% python3 -q
>>> import numpy as np
>>> np.set_printoptions(suppress=True, linewidth=200)
>>> rd = lambda a: np.round(a, 2) + 0
>>> A = np.load("out3.npy")
>>> A
array([[ 45,  -9,  13, -29,  43,  13],
       [ -9,  25,   0,   8, -19, -22],
       [ 13,   0,  57,  -5,   1,  -7],
       [-29,   8,  -5,  32,  -9,  11],
       [ 43, -19,   1,  -9,  99,  38],
       [ 13, -22,  -7,  11,  38, 101]])
>>> # symmetric
>>> evals, evecs = np.linalg.eigh(A)
>>> vec = np.array([0, 0, -1, -1, 2, 0])
>>> np.abs(A).sum(axis=1).max(), rd(np.abs(evals).max())
(np.int64(209), np.float64(160.85))
>>> (np.sign(evecs[:, -1].round(6)) == np.sign(evecs[0, -1].round(6))).astype(int)
array([1, 0, 1, 0, 1, 1])
>>> vec @ A @ vec / (vec @ vec), rd(evals[0]), rd(evals[-1])
(np.float64(84.5), np.float64(0.67), np.float64(160.85))
>>> def softmax(z):
...     e = np.exp(z - z.max(axis=-1, keepdims=True))
...     return e / e.sum(axis=-1, keepdims=True)
... 
>>> rd(softmax(10 * A[2]))
array([0., 0., 1., 0., 0., 0.])
>>> rd(softmax(A).sum(axis=1))
array([1., 1., 1., 1., 1., 1.])
>>> att = A @ A.T / np.sqrt(6)
>>> softmax(att).round(6).argmax(axis=1)
array([4, 1, 2, 3, 4, 5])
>>> rd(softmax(att + np.triu(np.full(att.shape, -np.inf), 1)))
array([[1., 0., 0., 0., 0., 0.],
       [0., 1., 0., 0., 0., 0.],
       [0., 0., 1., 0., 0., 0.],
       [0., 0., 0., 1., 0., 0.],
       [0., 0., 0., 0., 1., 0.],
       [0., 0., 0., 0., 0., 1.]])
>>> rd(softmax(att))
array([[0., 0., 0., 0., 1., 0.],
       [0., 1., 0., 0., 0., 0.],
       [0., 0., 1., 0., 0., 0.],
       [0., 0., 0., 1., 0., 0.],
       [0., 0., 0., 0., 1., 0.],
       [0., 0., 0., 0., 0., 1.]])
>>> L = np.linalg.cholesky(A)
>>> rd(L @ L.T)
array([[ 45.,  -9.,  13., -29.,  43.,  13.],
       [ -9.,  25.,   0.,   8., -19., -22.],
       [ 13.,   0.,  57.,  -5.,   1.,  -7.],
       [-29.,   8.,  -5.,  32.,  -9.,  11.],
       [ 43., -19.,   1.,  -9.,  99.,  38.],
       [ 13., -22.,  -7.,  11.,  38., 101.]])
>>> rd(np.diag(L) ** 2)
array([45.  , 23.2 , 52.95, 12.92, 19.35, 24.58])
>>> E = np.loadtxt("dump.csv", delimiter=",")
>>> E
array([[ 0., -2.,  0.,  0.],
       [-2.,  2.,  0.,  0.],
       [ 0.,  0.,  0., -2.],
       [ 0.,  0., -2.,  2.]])
>>> # splits into 2 blocks
>>> rd(softmax(E).sum(axis=1))
array([1., 1., 1., 1.])
>>> rd(softmax(10 * E[1]))
array([0., 1., 0., 0.])
>>> att = E @ E.T / np.sqrt(4)
>>> softmax(att).round(6).argmax(axis=1)
array([0, 1, 2, 3])
>>> rd(softmax(att + np.triu(np.full(att.shape, -np.inf), 1)))
array([[1.  , 0.  , 0.  , 0.  ],
       [0.  , 1.  , 0.  , 0.  ],
       [0.11, 0.11, 0.79, 0.  ],
       [0.02, 0.02, 0.  , 0.96]])
>>> rd(softmax(att))
array([[0.78, 0.01, 0.1 , 0.1 ],
       [0.  , 0.96, 0.02, 0.02],
       [0.1 , 0.1 , 0.78, 0.01],
       [0.02, 0.02, 0.  , 0.96]])
>>> Q, Rm = np.linalg.qr(E)
>>> np.trace(Q @ Q.T)
np.float64(4.0)
>>> Q.T @ Q
array([[1., 0., 0., 0.],
       [0., 1., 0., 0.],
       [0., 0., 1., 0.],
       [0., 0., 0., 1.]])
>>> Rm
array([[-2.,  2.,  0.,  0.],
       [ 0., -2.,  0.,  0.],
       [ 0.,  0., -2.,  2.],
       [ 0.,  0.,  0., -2.]])
>>> evals, evecs = np.linalg.eigvalsh(E)
Traceback (most recent call last):
  File "<python-input-34>", line 1, in <module>
    evals, evecs = np.linalg.eigvalsh(E)
    ^^^^^^^^^^^^
ValueError: too many values to unpack (expected 2)
>>> evals, evecs = np.linalg.eigh(E)
>>> rd(np.linalg.eigvalsh(E + -1 * np.eye(4)))
array([-2.24, -2.24,  2.24,  2.24])
>>> (evals > 1e-8).sum(), (evals < -1e-8).sum()
(np.int64(2), np.int64(2))
>>> evals.sum(), np.trace(E)
(np.float64(4.0), np.float64(4.0))
>>> rd(np.linalg.eigvalsh(E @ E))
array([ 1.53,  1.53, 10.47, 10.47])
>>> rd(evals)
array([-1.24, -1.24,  3.24,  3.24])
>>> left, sigma = np.linalg.svd(E)
Traceback (most recent call last):
  File "<python-input-41>", line 1, in <module>
    left, sigma = np.linalg.svd(E)
    ^^^^^^^^^^^
ValueError: too many values to unpack (expected 2)
>>> left, sigma, VT = np.linalg.svd(E, full_matrices=False)
>>> rd(sigma)
array([3.24, 3.24, 1.24, 1.24])
>>> rd(VT @ VT.T)
array([[1., 0., 0., 0.],
       [0., 1., 0., 0.],
       [0., 0., 1., 0.],
       [0., 0., 0., 1.]])
>>> rd(np.sqrt((sigma ** 2).sum())), rd(np.linalg.norm(E))
(np.float64(4.9), np.float64(4.9))
>>> rd(np.cumsum(sigma ** 2) / np.sum(sigma ** 2))
array([0.44, 0.87, 0.94, 1.  ])
>>> rd(left.T @ E @ VT.T)
array([[3.24, 0.  , 0.  , 0.  ],
       [0.  , 3.24, 0.  , 0.  ],
       [0.  , 0.  , 1.24, 0.  ],
       [0.  , 0.  , 0.  , 1.24]])
>>> out = np.array([[1, 1, 2, 4, 4, 1],
...     [4, 3, 1, 3, 1, 3],
...     [1, 5, 2, 2, 0, 2],
...     [1, 2, 5, 3, 3, 5],
...     [0, 0, 4, 5, 4, 3],
...     [1, 5, 5, 1, 4, 1]])
>>> m1 = np.triu(out, 1)
>>> m1
array([[0, 1, 2, 4, 4, 1],
       [0, 0, 1, 3, 1, 3],
       [0, 0, 0, 2, 0, 2],
       [0, 0, 0, 0, 3, 5],
       [0, 0, 0, 0, 0, 3],
       [0, 0, 0, 0, 0, 0]])
>>> rd(m1 @ np.linalg.pinv(m1) @ m1)
array([[0., 1., 2., 4., 4., 1.],
       [0., 0., 1., 3., 1., 3.],
       [0., 0., 0., 2., 0., 2.],
       [0., 0., 0., 0., 3., 5.],
       [0., 0., 0., 0., 0., 3.],
       [0., 0., 0., 0., 0., 0.]])
>>> np.linalg.lstsq(m1[:-1].T, m1[-1])[2]
np.int32(5)
>>> np.unique(m1.round(6), axis=0).shape
(6, 6)
>>> np.allclose(m1[:-1].T @ np.linalg.lstsq(m1[:-1].T, m1[-1])[0], m1[-1])
True
